>>> import numpy as np
>>> np.set_printoptions(suppress=True, linewidth=140)
>>> mat = np.array([[1, 3, 0, 1, 2, 1, 0, 0, 3, 3, 2, 1, 3, 1],
...     [0, 1, 2, 0, 3, 2, 3, 3, 0, 3, 2, 0, 0, 3],
...     [2, 0, 0, 3, 2, 3, 0, 0, 0, 3, 0, 1, 1, 2],
...     [2, 1, 3, 1, 1, 3, 3, 0, 0, 2, 0, 3, 3, 2],
...     [1, 2, 2, 3, 2, 2, 0, 3, 3, 0, 0, 2, 3, 0],
...     [0, 0, 0, 1, 0, 3, 0, 2, 1, 0, 1, 0, 0, 3],
...     [1, 0, 2, 2, 2, 1, 2, 0, 3, 0, 3, 1, 1, 2]])
>>> mat
array([[1, 3, 0, 1, 2, 1, 0, 0, 3, 3, 2, 1, 3, 1],
       [0, 1, 2, 0, 3, 2, 3, 3, 0, 3, 2, 0, 0, 3],
       [2, 0, 0, 3, 2, 3, 0, 0, 0, 3, 0, 1, 1, 2],
       [2, 1, 3, 1, 1, 3, 3, 0, 0, 2, 0, 3, 3, 2],
       [1, 2, 2, 3, 2, 2, 0, 3, 3, 0, 0, 2, 3, 0],
       [0, 0, 0, 1, 0, 3, 0, 2, 1, 0, 1, 0, 0, 3],
       [1, 0, 2, 2, 2, 1, 2, 0, 3, 0, 3, 1, 1, 2]])
>>> x0 = np.array([-1, 2, 2, 1, -2, -2, 0, 2, 2, 0, 0, -2, -1, -1])
>>> h = np.maximum(mat @ x0, 0)
>>> np.flatnonzero(h > 1e-9)
array([4])
>>> mat * (h > 1e-9)[:, None]
array([[0, 0, 0, 0, 0, 0, 0, 0, 0, 0, 0, 0, 0, 0],
       [0, 0, 0, 0, 0, 0, 0, 0, 0, 0, 0, 0, 0, 0],
       [0, 0, 0, 0, 0, 0, 0, 0, 0, 0, 0, 0, 0, 0],
       [0, 0, 0, 0, 0, 0, 0, 0, 0, 0, 0, 0, 0, 0],
       [1, 2, 2, 3, 2, 2, 0, 3, 3, 0, 0, 2, 3, 0],
       [0, 0, 0, 0, 0, 0, 0, 0, 0, 0, 0, 0, 0, 0],
       [0, 0, 0, 0, 0, 0, 0, 0, 0, 0, 0, 0, 0, 0]])
>>> def softmax(z):
...     e = np.exp(z - z.max(axis=-1, keepdims=True))
...     return e / e.sum(axis=-1, keepdims=True)
... 
>>> print(np.round(softmax(mat[1]), 2))
[0.01 0.02 0.06 0.01 0.15 0.06 0.15 0.15 0.01 0.15 0.06 0.01 0.01 0.15]
>>> att = mat @ mat.T / np.sqrt(14)
>>> print(softmax(att).round(6).argmax(axis=1))
[0 1 2 3 4 5 6]
>>> np.round(softmax(att)[1] @ mat, 2) + 0
array([0.01, 1.  , 2.  , 0.01, 2.99, 2.  , 3.  , 2.99, 0.  , 2.99, 1.99, 0.01, 0.01, 2.99])
>>> r0 = np.array([0, 2, 0])
>>> np.correlate(mat[5], mat[4], "full")
array([ 0,  0,  0,  0,  3,  2,  9,  6,  9, 10, 11, 14, 10, 18, 20, 24, 16, 14, 21, 17,  7,  9,  8, 10,  6,  6,  3])
>>> np.array([np.convolve(row, r0, "same") for row in mat])
array([[2, 6, 0, 2, 4, 2, 0, 0, 6, 6, 4, 2, 6, 2],
       [0, 2, 4, 0, 6, 4, 6, 6, 0, 6, 4, 0, 0, 6],
       [4, 0, 0, 6, 4, 6, 0, 0, 0, 6, 0, 2, 2, 4],
       [4, 2, 6, 2, 2, 6, 6, 0, 0, 4, 0, 6, 6, 4],
       [2, 4, 4, 6, 4, 4, 0, 6, 6, 0, 0, 4, 6, 0],
       [0, 0, 0, 2, 0, 6, 0, 4, 2, 0, 2, 0, 0, 6],
       [2, 0, 4, 4, 4, 2, 4, 0, 6, 0, 6, 2, 2, 4]])
>>> feats = np.load("arr.npy")
>>> feats
array([[ 1.15,  0.87, -0.38,  1.87, -1.27,  2.5 , -1.16, -0.14, -1.88, -0.78],
       [-0.53, -0.2 , -0.54, -0.78,  1.27,  0.52, -0.23,  0.83,  0.86,  0.31],
       [ 2.58,  0.32, -6.57,  2.32,  4.09, -2.75,  1.36,  0.36, -0.2 ,  0.94],
       [ 0.99,  0.4 ,  0.01,  1.38, -1.38, -0.52,  0.23, -0.98, -1.28, -0.35],
       [ 1.08,  2.46, -1.69,  3.5 , -6.97, -0.66, -0.12, -2.41, -2.06,  2.56],
       [ 0.88,  0.17, -0.51,  1.03, -0.61, -1.54,  0.71, -0.9 , -0.72, -0.01],
       [-1.6 ,  1.94, -1.12,  0.38, -5.36,  1.49, -1.18, -0.27,  0.74,  3.72],
       [-0.12, -0.21,  0.96, -0.15, -1.26, -2.49,  1.11, -1.14,  0.12,  0.33]])
>>> np.allclose(feats[:-1].T @ np.linalg.lstsq(feats[:-1].T, feats[-1])[0], feats[-1])
True
>>> np.abs(np.diag(np.linalg.qr(feats)[1])) > 1e-9
array([ True,  True,  True,  True, False, False, False, False])
>>> np.argsort(-np.linalg.norm(feats, axis=0).round(6), kind="stable")[:3]
array([4, 2, 5])
>>> np.round(np.linalg.norm(feats, 2) / np.linalg.norm(feats), 2)
np.float64(0.71)
>>> [round(float(x), 2) for x in np.linalg.svd(feats, compute_uv=False)[:3]]
[11.82, 9.26, 5.16]
>>> rk = np.linalg.matrix_rank(feats)
>>> rk
np.int64(4)
>>> null = np.linalg.svd(feats)[2][rk:].T
>>> [int(np.linalg.matrix_rank(feats[:, :j + 1])) for j in range(10)]
[1, 2, 3, 4, 4, 4, 4, 4, 4, 4]
>>> null.shape
(10, 6)
>>> E = np.loadtxt("dump.csv", delimiter=",")
>>> print(E)
[[ 3.  4.  1.  8.  4.]
 [ 2.  3.  1.  6.  3.]
 [ 6.  3.  1.  9.  5.]
 [ 2.  3.  1.  6.  3.]
 [12.  5.  1. 16.  9.]
 [ 6.  3.  1.  9.  5.]
 [ 8.  5.  1. 12.  5.]
 [ 3.  4.  1.  8.  4.]
 [ 8.  5.  1. 12.  5.]
 [ 1.  2.  1.  4.  2.]
 [ 4.  3.  1.  8.  5.]
 [ 4.  3.  1.  7.  3.]
 [ 9.  4.  1. 13.  8.]
 [ 6.  3.  1.  9.  5.]
 [ 3.  2.  1.  6.  4.]
 [ 5.  2.  1.  8.  6.]
 [ 5.  2.  1.  8.  6.]
 [ 7.  4.  1. 12.  8.]
 [11.  4.  1. 14.  8.]
 [ 2.  3.  1.  6.  3.]
 [ 9.  4.  1. 13.  8.]
 [ 6.  3.  1. 10.  7.]
 [11.  6.  1. 16.  8.]
 [ 4.  3.  1.  8.  5.]
 [ 4.  3.  1.  7.  3.]
 [ 2.  3.  1.  6.  3.]
 [ 4.  3.  1.  8.  5.]
 [ 4.  3.  1.  7.  3.]
 [ 5.  4.  1. 10.  6.]
 [ 9.  4.  1. 12.  6.]]
>>> x0 = np.array([-2, -2, 2, -2, 1])
>>> h = np.maximum(E @ x0, 0)
>>> np.round(np.tanh(E @ x0), 2)
array([-1., -1., -1., -1., -1., -1., -1., -1., -1., -1., -1., -1., -1., -1., -1., -1., -1., -1., -1., -1., -1., -1., -1., -1., -1., -1.,
       -1., -1., -1., -1.])
>>> np.maximum(E @ x0, 0) - np.maximum(-E @ x0, 0)
array([-24., -17., -29., -17., -55., -29., -43., -24., -43., -10., -23., -23., -42., -29., -16., -22., -22., -36., -48., -17., -42., -29.,
       -56., -23., -23., -17., -23., -23., -30., -42.])
>>> X = np.load("block1.npy")
>>> X
array([[ -2.99,  -2.75,  -0.61,  -7.18,  -5.38,  -1.17,  -2.4 ],
       [ -4.97,  -4.5 ,  -1.  , -12.01,  -9.  ,  -1.97,  -4.03],
       [ -7.98,  -7.19,  -1.62, -19.19, -14.41,  -3.19,  -6.4 ],
       [ -9.01,  -8.1 ,  -1.83, -21.59, -16.19,  -3.6 ,  -7.19],
       [ -6.01,  -5.39,  -1.21, -14.42, -10.79,  -2.4 ,  -4.79],
       [ -7.  ,  -6.31,  -1.4 , -16.83, -12.59,  -2.82,  -5.61],
       [ -9.04,  -8.12,  -1.81, -21.62, -16.2 ,  -3.6 ,  -7.19],
       [ -7.03,  -6.31,  -1.42, -16.8 , -12.59,  -2.78,  -5.6 ],
       [ -4.99,  -4.5 ,  -0.98, -12.  ,  -9.01,  -1.99,  -3.98],
       [ -6.01,  -5.42,  -1.18, -14.42, -10.83,  -2.39,  -4.77],
       [ -6.98,  -6.33,  -1.42, -16.79, -12.61,  -2.77,  -5.61],
       [ -0.99,  -0.86,  -0.21,  -2.43,  -1.78,  -0.42,  -0.8 ],
       [ -1.01,  -0.93,  -0.17,  -2.41,  -1.78,  -0.38,  -0.8 ],
       [ -3.  ,  -2.7 ,  -0.58,  -7.18,  -5.42,  -1.18,  -2.39],
       [ -4.95,  -4.53,  -0.98, -12.02,  -9.02,  -2.  ,  -4.05],
       [ -8.99,  -8.09,  -1.76, -21.62, -16.19,  -3.62,  -7.19],
       [ -4.99,  -4.51,  -1.01, -12.02,  -9.02,  -1.95,  -3.98],
       [ -6.03,  -5.4 ,  -1.19, -14.4 , -10.81,  -2.41,  -4.8 ],
       [ -1.99,  -1.75,  -0.41,  -4.78,  -3.58,  -0.82,  -1.57],
       [ -2.02,  -1.79,  -0.38,  -4.78,  -3.6 ,  -0.78,  -1.62],
       [ -9.02,  -8.07,  -1.76, -21.55, -16.18,  -3.63,  -7.2 ],
       [ -1.01,  -0.91,  -0.19,  -2.39,  -1.81,  -0.4 ,  -0.79],
       [ -6.97,  -6.31,  -1.43, -16.79, -12.61,  -2.78,  -5.56],
       [ -4.  ,  -3.62,  -0.82,  -9.57,  -7.2 ,  -1.63,  -3.21],
       [ -0.01,  -0.02,  -0.01,   0.  ,  -0.01,   0.02,   0.02],
       [ -5.97,  -5.41,  -1.21, -14.38, -10.79,  -2.42,  -4.78],
       [ -3.  ,  -2.7 ,  -0.6 ,  -7.21,  -5.43,  -1.21,  -2.39],
       [  0.02,  -0.04,  -0.01,   0.  ,  -0.04,   0.01,   0.03],
       [  0.03,  -0.02,  -0.03,   0.  ,  -0.03,   0.01,   0.01],
       [ -0.98,  -0.9 ,  -0.22,  -2.39,  -1.81,  -0.43,  -0.78],
       [ -2.  ,  -1.79,  -0.4 ,  -4.8 ,  -3.62,  -0.81,  -1.58],
       [ -3.93,  -3.64,  -0.79,  -9.6 ,  -7.22,  -1.61,  -3.23],
       [ -4.  ,  -3.65,  -0.76,  -9.6 ,  -7.21,  -1.59,  -3.2 ],
       [ -4.  ,  -3.61,  -0.83,  -9.6 ,  -7.19,  -1.63,  -3.18],
       [ -6.  ,  -5.42,  -1.19, -14.41, -10.83,  -2.38,  -4.81],
       [ -2.  ,  -1.79,  -0.4 ,  -4.78,  -3.59,  -0.79,  -1.59],
       [ -2.99,  -2.73,  -0.59,  -7.18,  -5.4 ,  -1.18,  -2.39],
       [ -3.01,  -2.69,  -0.61,  -7.19,  -5.39,  -1.17,  -2.4 ],
       [ -5.02,  -4.51,  -1.03, -11.99,  -9.01,  -2.01,  -4.01],
       [ -8.98,  -8.12,  -1.79, -21.58, -16.19,  -3.66,  -7.2 ],
       [ -7.01,  -6.29,  -1.41, -16.8 , -12.61,  -2.78,  -5.6 ],
       [ -8.01,  -7.19,  -1.61, -19.23, -14.42,  -3.21,  -6.37],
       [ -3.01,  -2.7 ,  -0.6 ,  -7.2 ,  -5.4 ,  -1.2 ,  -2.42],
       [ -2.04,  -1.81,  -0.43,  -4.85,  -3.61,  -0.81,  -1.57],
       [ -5.01,  -4.48,  -0.98, -11.98,  -9.02,  -1.98,  -4.  ],
       [ -4.  ,  -3.58,  -0.8 ,  -9.61,  -7.25,  -1.58,  -3.22],
       [ -7.97,  -7.21,  -1.59, -19.2 , -14.39,  -3.22,  -6.41],
       [ -8.98,  -8.09,  -1.77, -21.58, -16.21,  -3.58,  -7.2 ],
       [ -3.02,  -2.71,  -0.6 ,  -7.2 ,  -5.39,  -1.21,  -2.4 ]])
>>> z = X[:, 3] > np.median(X[:, 3])
>>> r0 = X[z].mean(axis=0) - X[~z].mean(axis=0)
>>> print(r0.round(2))
[ 4.63  4.16  0.92 11.11  8.33  1.85  3.71]
>>> np.argsort(-np.abs(r0).round(6), kind="stable")
array([3, 4, 0, 1, 6, 5, 2])
>>> ((X - X.mean(axis=0)) @ r0 > 0).astype(int)
array([1, 0, 0, 0, 0, 0, 0, 0, 0, 0, 0, 1, 1, 1, 0, 0, 0, 0, 1, 1, 0, 1, 0, 1, 1, 0, 1, 1, 1, 1, 1, 1, 1, 1, 0, 1, 1, 1, 0, 0, 0, 0, 1, 1,
       0, 1, 0, 0, 1])
>>> t3 = np.stack([X, 2 * X, X[::-1]])
>>> print(np.linalg.matrix_rank(t3.reshape(3, -1)))
2
>>> np.linalg.matrix_rank(t3)
array([7, 7, 7])
>>> np.round(np.einsum("bij,cij->bc", t3, t3), 2)
array([[16544.44, 33088.88, 13476.55],
       [33088.88, 66177.76, 26953.1 ],
       [13476.55, 26953.1 , 16544.44]])
>>> t3.shape
(3, 49, 7)
>>> r0 = np.array([3, -2, -2])
>>> np.round(np.cross(X[43, :3], X[27, :3]), 2) + 0
array([ 0.  , -0.03,  0.12])
>>> np.round(np.polyval(r0, X[43]), 2)
array([14.56, 11.45, -0.59, 78.27, 44.32,  1.59,  8.53])
>>> print(np.round(np.convolve(X[43], r0), 2))
[ -6.12  -1.35   6.41 -10.07  -0.27  14.49   4.13   4.76   3.14]
>>> print(np.linalg.matrix_rank(X, rtol=0.1))
1
>>> print(round(np.linalg.norm(X, 2) / np.linalg.norm(X), 2))
1.0
>>> r0 = np.array([7, 9, 1, 6, 6, 9, 1, 5])
>>> v = np.array([1, 3, 3, 1, 4, 5, 3, 4, 4, 0, 4, 4])
>>> K = np.outer(r0, v)
>>> K
array([[ 7, 21, 21,  7, 28, 35, 21, 28, 28,  0, 28, 28],
       [ 9, 27, 27,  9, 36, 45, 27, 36, 36,  0, 36, 36],
       [ 1,  3,  3,  1,  4,  5,  3,  4,  4,  0,  4,  4],
       [ 6, 18, 18,  6, 24, 30, 18, 24, 24,  0, 24, 24],
       [ 6, 18, 18,  6, 24, 30, 18, 24, 24,  0, 24, 24],
       [ 9, 27, 27,  9, 36, 45, 27, 36, 36,  0, 36, 36],
       [ 1,  3,  3,  1,  4,  5,  3,  4,  4,  0,  4,  4],
       [ 5, 15, 15,  5, 20, 25, 15, 20, 20,  0, 20, 20]])
>>> U, sig, Vh = np.linalg.svd(K)
>>> sig.round(2) + 0
array([203.81,   0.  ,   0.  ,   0.  ,   0.  ,   0.  ,   0.  ,   0.  ])
>>> print(np.argmax(sig[:-1] / (sig[1:] + 1e-6)) + 1)
1
>>> M2 = U[:, :1] @ np.diag(sig[:1]) @ Vh[:1]
>>> np.linalg.matrix_rank(K, rtol=0.05)
np.int64(1)
>>> print(np.round(np.linalg.norm(K - M2) / np.linalg.norm(K), 2))
0.0
>>> M2.round(2)
array([[ 7., 21., 21.,  7., 28., 35., 21., 28., 28.,  0., 28., 28.],
       [ 9., 27., 27.,  9., 36., 45., 27., 36., 36.,  0., 36., 36.],
       [ 1.,  3.,  3.,  1.,  4.,  5.,  3.,  4.,  4.,  0.,  4.,  4.],
       [ 6., 18., 18.,  6., 24., 30., 18., 24., 24.,  0., 24., 24.],
       [ 6., 18., 18.,  6., 24., 30., 18., 24., 24.,  0., 24., 24.],
       [ 9., 27., 27.,  9., 36., 45., 27., 36., 36.,  0., 36., 36.],
       [ 1.,  3.,  3.,  1.,  4.,  5.,  3.,  4.,  4.,  0.,  4.,  4.],
       [ 5., 15., 15.,  5., 20., 25., 15., 20., 20.,  0., 20., 20.]])
>>> round(np.abs(K - M2).max(), 2)
np.float64(0.0)
>>> print(np.linalg.matrix_rank(M2))
1
